$ ipython --no-banner

In [1]: import numpy as np

In [2]: np.set_printoptions(suppress=True, linewidth=100)

In [3]: J = np.load("x.npy")

In [4]: J
Out[4]: 
array([[3, 0, 2, 0],
       [0, 3, 0, 2],
       [2, 0, 3, 0],
       [0, 2, 0, 3]])

In [5]: np.einsum("ij,ji->", J, J)
Out[5]: np.int64(52)

In [6]: np.kron(np.eye(2, dtype=int), J)
Out[6]: 
array([[3, 0, 2, 0, 0, 0, 0, 0],
       [0, 3, 0, 2, 0, 0, 0, 0],
       [2, 0, 3, 0, 0, 0, 0, 0],
       [0, 2, 0, 3, 0, 0, 0, 0],
       [0, 0, 0, 0, 3, 0, 2, 0],
       [0, 0, 0, 0, 0, 3, 0, 2],
       [0, 0, 0, 0, 2, 0, 3, 0],
       [0, 0, 0, 0, 0, 2, 0, 3]])

In [7]: round(float(np.linalg.eigvals(J).sum().real), 1)
Out[7]: 12.0

In [8]: np.round(np.linalg.det(J[::-1]), 1)
Out[8]: np.float64(25.0)

In [9]: np.round(np.linalg.eigvals(J), 1)
Out[9]: array([5., 1., 5., 1.])

In [10]: x0 = np.array([-3, 3, -2, -1])

In [11]: rhs = J @ x0

In [12]: rhs
Out[12]: array([-13,   7, -12,   3])

In [13]: np.round(np.linalg.solve(J.T, J[3]), 1)
Out[13]: array([0., 0., 0., 1.])

In [14]: np.round(np.linalg.solve(J, -1 * rhs), 1)
Out[14]: array([ 3., -3.,  2.,  1.])

In [15]: np.round(np.linalg.solve(J, J[:, 2]), 1)
Out[15]: array([0., 0., 1., 0.])

In [16]: np.round(np.linalg.solve(J, rhs + J[:, 3]), 1) + 0
Out[16]: array([-3.,  3., -2.,  0.])

In [17]: rng = np.random.default_rng(9126)

In [18]: lab = rng.permutation(4)

In [19]: lab
Out[19]: array([3, 0, 1, 2])

In [20]: M2 = J[lab][:, lab]

In [21]: np.round(np.linalg.det(M2), 1), round(np.linalg.det(J[lab]), 1)
Out[21]: (np.float64(25.0), np.float64(-25.0))

In [22]: np.trace(M2)
Out[22]: np.int64(12)

In [23]: np.allclose(M2, J)
Out[23]: True

In [24]: M2
Out[24]: 
array([[3, 0, 2, 0],
       [0, 3, 0, 2],
       [2, 0, 3, 0],
       [0, 2, 0, 3]])

In [25]: vals, V = np.linalg.eig(M2)

In [26]: np.round(np.sort(np.linalg.eigvals(M2.T)), 1)
Out[26]: array([1., 1., 5., 5.])

In [27]: np.round(M2 @ V[:, 0] - vals[0] * V[:, 0], 1) + 0
Out[27]: array([0., 0., 0., 0.])

In [28]: x0 = np.array([2, 3, 2, 1])

In [29]: J @ np.eye(4)[0]
Out[29]: array([3., 0., 2., 0.])

In [30]: (J * x0).sum(axis=1)
Out[30]: array([10, 11, 10,  9])

In [31]: np.linalg.norm(J @ x0) <= np.linalg.norm(J, 2) * np.linalg.norm(x0) + 1e-9
Out[31]: np.True_

In [32]: J * x0
Out[32]: 
array([[6, 0, 4, 0],
       [0, 9, 0, 2],
       [4, 0, 6, 0],
       [0, 6, 0, 3]])

In [33]: J @ (2 * x0)
Out[33]: array([20, 22, 20, 18])

In [34]: u = np.array([-2, 2, 0, -1, 2, 2, -1]) + 0.5

In [35]: K = np.eye(7) - 2 * np.outer(u, u) / (u @ u)

In [36]: K.round(1) + 0
Out[36]: 
array([[ 0.8,  0.3,  0.1, -0.1,  0.3,  0.3, -0.1],
       [ 0.3,  0.4, -0.1,  0.1, -0.6, -0.6,  0.1],
       [ 0.1, -0.1,  1. ,  0. , -0.1, -0.1,  0. ],
       [-0.1,  0.1,  0. ,  1. ,  0.1,  0.1,  0. ],
       [ 0.3, -0.6, -0.1,  0.1,  0.4, -0.6,  0.1],
       [ 0.3, -0.6, -0.1,  0.1, -0.6,  0.4,  0.1],
       [-0.1,  0.1,  0. ,  0. ,  0.1,  0.1,  1. ]])

In [37]: u = np.array([2, 3, -8, 1, -2, 7, 2])

In [38]: M2 = K + np.outer(u, np.eye(7)[3])

In [39]: M2.round(1) + 0
Out[39]: 
array([[ 0.8,  0.3,  0.1,  1.9,  0.3,  0.3, -0.1],
       [ 0.3,  0.4, -0.1,  3.1, -0.6, -0.6,  0.1],
       [ 0.1, -0.1,  1. , -8. , -0.1, -0.1,  0. ],
       [-0.1,  0.1,  0. ,  2. ,  0.1,  0.1,  0. ],
       [ 0.3, -0.6, -0.1, -1.9,  0.4, -0.6,  0.1],
       [ 0.3, -0.6, -0.1,  7.1, -0.6,  0.4,  0.1],
       [-0.1,  0.1,  0. ,  2. ,  0.1,  0.1,  1. ]])

In [40]: round(float(np.linalg.det(M2) / np.linalg.det(K)), 1), np.round(1 + np.linalg.solve(K, u)[3], 1)
Out[40]: (2.5, np.float64(2.5))

In [41]: np.linalg.matrix_rank(M2 - K)
Out[41]: np.int64(1)

In [42]: q, Rm = np.linalg.qr(K)

In [43]: q.shape, Rm.shape
Out[43]: ((7, 7), (7, 7))

In [44]: np.trace(q @ q.T)
Out[44]: np.float64(7.0)

In [45]: np.round(q.T @ q, 1) + 0
Out[45]: 
array([[1., 0., 0., 0., 0., 0., 0.],
       [0., 1., 0., 0., 0., 0., 0.],
       [0., 0., 1., 0., 0., 0., 0.],
       [0., 0., 0., 1., 0., 0., 0.],
       [0., 0., 0., 0., 1., 0., 0.],
       [0., 0., 0., 0., 0., 1., 0.],
       [0., 0., 0., 0., 0., 0., 1.]])

In [46]: x0 = np.array([-1, 1, 0, -2, -2, 2, -1])

In [47]: np.round((K * x0).sum(axis=1), 1)
Out[47]: array([-0.2, -0.3, -0.3, -1.7, -3.3,  0.7, -0.7])

In [48]: np.round(K * x0, 1) + 0
Out[48]: 
array([[-0.8,  0.3,  0. ,  0.1, -0.7,  0.7,  0.1],
       [-0.3,  0.4,  0. , -0.2,  1.1, -1.1, -0.1],
       [-0.1, -0.1,  0. ,  0. ,  0.2, -0.2,  0. ],
       [ 0.1,  0.1,  0. , -2. , -0.2,  0.2,  0. ],
       [-0.3, -0.6,  0. , -0.2, -0.9, -1.1, -0.1],
       [-0.3, -0.6,  0. , -0.2,  1.1,  0.9, -0.1],
       [ 0.1,  0.1,  0. ,  0. , -0.2,  0.2, -1. ]])

In [49]: np.round(np.einsum("ij,j->i", K, x0), 1)
Out[49]: array([-0.2, -0.3, -0.3, -1.7, -3.3,  0.7, -0.7])

In [50]: np.linalg.norm(K @ x0) <= np.linalg.norm(K, 2) * np.linalg.norm(x0) + 1e-9
Out[50]: np.True_

In [51]: np.sign((K @ x0).round(6))
Out[51]: array([-1., -1., -1., -1., -1.,  1., -1.])

In [52]: np.round(K @ np.eye(7)[5], 1)
Out[52]: array([ 0.3, -0.6, -0.1,  0.1, -0.6,  0.4,  0.1])

In [53]: K.inv()
---------------------------------------------------------------------------
AttributeError                            Traceback (most recent call last)
Cell In[53], line 1
----> 1 K.inv()

AttributeError: 'numpy.ndarray' object has no attribute 'inv'

In [54]: np.round(np.sort(np.abs(np.linalg.eigvals(K))), 1)
Out[54]: array([1., 1., 1., 1., 1., 1., 1.])

In [55]: np.allclose(K @ K.T, K.T @ K)
Out[55]: True

In [56]: round(float(np.linalg.det(K)), 1)
Out[56]: -1.0

In [57]: np.round(np.linalg.matrix_power(K, 2), 1) + 0
Out[57]: 
array([[1., 0., 0., 0., 0., 0., 0.],
       [0., 1., 0., 0., 0., 0., 0.],
       [0., 0., 1., 0., 0., 0., 0.],
       [0., 0., 0., 1., 0., 0., 0.],
       [0., 0., 0., 0., 1., 0., 0.],
       [0., 0., 0., 0., 0., 1., 0.],
       [0., 0., 0., 0., 0., 0., 1.]])

In [58]: round(float(np.abs(np.linalg.eigvals(K)).max()), 1)
Out[58]: 1.0
